% python3 -q
>>> import numpy as np
>>> np.set_printoptions(precision=2, suppress=True, linewidth=120)
>>> data = np.load("w.npy")
>>> print(data)
[[ 1 -1  1 -1]
 [ 1  0  0  0]
 [ 1  1  1  1]]
>>> B = np.array([[2, 1], [0, 0], [1, 2], [2, 0]])
>>> print(np.einsum("ij,ij->i", data, data))
[4 1 4]
>>> print(data @ B)
[[1 3]
 [2 1]
 [5 3]]
>>> vec = np.array([-4, -3, -1, -8])
>>> a = np.maximum(data @ vec, 0)
>>> print(np.maximum(data @ vec, 0) - np.maximum(-data @ vec, 0))
[  6  -4 -16]
>>> print(a)
[6 0 0]
>>> print(data.T @ a)
[ 6 -6  6 -6]
>>> u, v = data[2], data[0]
>>> print(u @ u)
4
>>> print(u @ v)
0
>>> p = (u @ v) / (u @ u) * u
>>> print((v - p) @ u)
0.0
>>> print(v - p)
[ 1. -1.  1. -1.]
>>> print(round(float(np.linalg.norm(u + v) ** 2 + np.linalg.norm(u - v) ** 2), 2))
16.0
>>> K = np.load("test7.npy")
>>> print(K)
[[ 5  6  7]
 [ 8  9 10]
 [11 12 13]]
>>> u, v = K[0], K[1]
>>> print(u @ v)
164
>>> print(u @ u)
110
>>> p = (u @ v) / (u @ u) * u
>>> print(v - p)
[ 0.55  0.05 -0.44]
>>> print(np.round(np.linalg.norm(u + v) ** 2 + np.linalg.norm(u - v) ** 2, 2))
710.0
>>> print(np.linalg.matrix_rank(np.outer(u, v)))
1
>>> print(p)
[ 7.45  8.95 10.44]
>>> print(round((v - p) @ u, 2))
-0.0
>>> gram = K.T @ K
>>> print(gram)
[[210 234 258]
 [234 261 288]
 [258 288 318]]
>>> print((K @ K.T).shape)
(3, 3)
>>> print(np.diag(gram))
[210 261 318]
>>> print(np.round(np.linalg.svd(K, compute_uv=False) ** 2, 2) + 0)
[788.59   0.41   0.  ]
>>> print(np.trace(gram), (K ** 2).sum())
789 789
>>> X = np.loadtxt("x.csv", delimiter=",")
>>> print(X.round(2) + 0)
[[ 0.    0.04 -0.04]
 [ 0.04  0.5  -0.5 ]
 [-0.04 -0.5   0.5 ]]
>>> w, V = np.linalg.eigh(X)
>>> vec = np.array([-5, 0, 3])
>>> print(np.round(V * np.abs(w) @ V.T, 2) + 0)
[[ 0.    0.04 -0.04]
 [ 0.04  0.5  -0.5 ]
 [-0.04 -0.5   0.5 ]]
>>> print((np.sign(V[:, -1].round(6)) == np.sign(V[0, -1].round(6))).astype(int))
[1 1 0]
>>> print(round(float(vec @ X @ vec / (vec @ vec)), 2), round(float(w[0]), 2), w[-1])
0.17 -0.0 1.0
>>> print(np.linalg.eigvalsh(X[1:, 1:]))
[0. 1.]
>>> Uu, sv, VT = np.linalg.svd(X)
>>> V = VT[:(sv > 1e-8).sum()]
>>> rng = np.random.default_rng(695317)
>>> vec = X[0] + -2 * X[2] + rng.integers(2) * np.eye(3)[2]
>>> print(vec)
[ 0.08  1.04 -0.04]
>>> print(np.round(V.T @ V, 2) + 0)
[[ 0.    0.04 -0.04]
 [ 0.04  0.5  -0.5 ]
 [-0.04 -0.5   0.5 ]]
>>> print(np.allclose(V.T @ V @ vec, vec))
False
>>> print(np.round(np.diag(V.T @ V), 2) + 0)
[0.  0.5 0.5]
>>> F = np.diag(np.array([1, 2, 2])) + -2 * np.eye(3, k=1) + -2 * np.eye(3, k=-1)
>>> print(F)
[[ 1. -2.  0.]
 [-2.  2. -2.]
 [ 0. -2.  2.]]
>>> P = np.triu(np.array([[-1, -3, -1], [-2, -4, -1], [-4, 2, -4]]), 1) + np.eye(3)
>>> B = P @ F @ np.linalg.inv(P)
>>> print(np.round(np.linalg.det(B), 2))
-8.0
>>> print(np.round(np.poly(B), 2) + 0)
[ 1. -5.  0.  8.]
>>> print(np.linalg.matrix_rank(B))
3
>>> print(P @ F - F @ P)
[[ 6. -1.  3.]
 [ 0. -4. -2.]
 [ 0.  0. -2.]]
>>> z = rng.permutation(3)
>>> print(z)
[0 2 1]
>>> B = F[z][:, z]
>>> print(B)
[[ 1.  0. -2.]
 [ 0.  2. -2.]
 [-2. -2.  2.]]
>>> print(np.trace(B))
5.0
>>> print(np.round(np.linalg.det(B), 2), round(np.linalg.det(F[z]), 2))
-8.0 8.0
>>> u, v = B[0], B[2]
>>> print(u @ v)
-6.0
>>> p = (u @ v) / (u @ u) * u
>>> print(np.linalg.matrix_rank(np.outer(u, v)))
1
>>> print(p)
[-1.2 -0.   2.4]
>>> print(np.outer(u, v))
[[-2. -2.  2.]
 [-0. -0.  0.]
 [ 4.  4. -4.]]
>>> print(v - p)
[-0.8 -2.  -0.4]
>>> vec = np.array([5, 1, 1])
>>> y = F @ vec
>>> b, lr = np.zeros(3), 1 / np.linalg.norm(F, 2) ** 2
>>> for i in range(5):
...     b -= lr * F.T @ (F @ b - y)
...     if i % 1 == 0: print(i, round(np.linalg.norm(F @ b - y), 2))
... 
0 5.6
1 5.17
2 4.77
3 4.41
4 4.09
>>> print(np.round(np.linalg.cond(F), 2))
4.05
>>> print(b)
[ 2.16 -0.78  0.72]
>>> w, V = np.linalg.eig(F)
>>> print(w)
[-1.14  1.52  4.63]
>>> print(np.sort(np.linalg.eigvals(F @ F)))
[ 1.3  2.3 21.4]
>>> print(np.round(F @ V[:, 0] - w[0] * V[:, 0], 2) + 0)
[0. 0. 0.]
>>> print(np.sort(np.linalg.eigvals(np.linalg.inv(F))))
[-0.88  0.22  0.66]
>>> arr = np.load("m.npy")
>>> print(arr)
[[ 1  0  0  0]
 [ 0 -4  0  0]
 [ 0  0 -5  0]
 [ 0  0  0  4]]
>>> print(arr @ arr.T)
[[ 1  0  0  0]
 [ 0 16  0  0]
 [ 0  0 25  0]
 [ 0  0  0 16]]
>>> print(np.linalg.pinv(arr))
[[ 1.    0.    0.    0.  ]
 [ 0.   -0.25  0.    0.  ]
 [ 0.    0.   -0.2   0.  ]
 [ 0.    0.    0.    0.25]]
>>> print(np.linalg.svd(arr, compute_uv=False))
[5. 4. 4. 1.]
>>> O, _ = np.linalg.qr(np.array([[0.7, 0.6], [1.4, -1.7]]))
>>> V, _ = np.linalg.qr(np.array([[0.6, -0.5, -0.3, 0.7],
...     [0.1, 0.3, 0.7, 0.2],
...     [0.2, 0.7, 0.9, 1.3],
...     [-0.7, 1.9, -1.2, -1.0]]))
>>> sv = 20 * 0.7 ** np.arange(2)
>>> A = O[:, :2] * sv @ V[:2]
>>> print(A)
[[  6.98   6.96  -1.1   11.77]
 [ 10.65   3.87 -14.88  -3.06]]
>>> print(np.unravel_index(np.abs(A).argmax(), A.shape))
(np.int64(1), np.int64(2))
>>> print(np.linalg.matrix_rank(A))
2
>>> T = np.stack([A, 5 * A, A[::-1]])
>>> print((T @ A.T).shape)
(3, 2, 2)
>>> print(T.shape)
(3, 2, 4)
>>> print(np.linalg.norm(T, axis=(1, 2)))
[ 24.41 122.07  24.41]
>>> print(np.linalg.matrix_rank(T))
[2 2 2]
>>> print(np.einsum("bij,cij->bc", T, T))
[[  596.   2980.    163.2]
 [ 2980.  14900.    816. ]
 [  163.2   816.    596. ]]
>>> B = A / np.sqrt((A ** 2).mean(axis=1, keepdims=True))
>>> print(np.linalg.matrix_rank(B) == np.linalg.matrix_rank(A))
True
>>> print(np.linalg.norm(B, axis=1))
[2. 2.]
>>> print(B[0])
[ 0.91  0.9  -0.14  1.53]
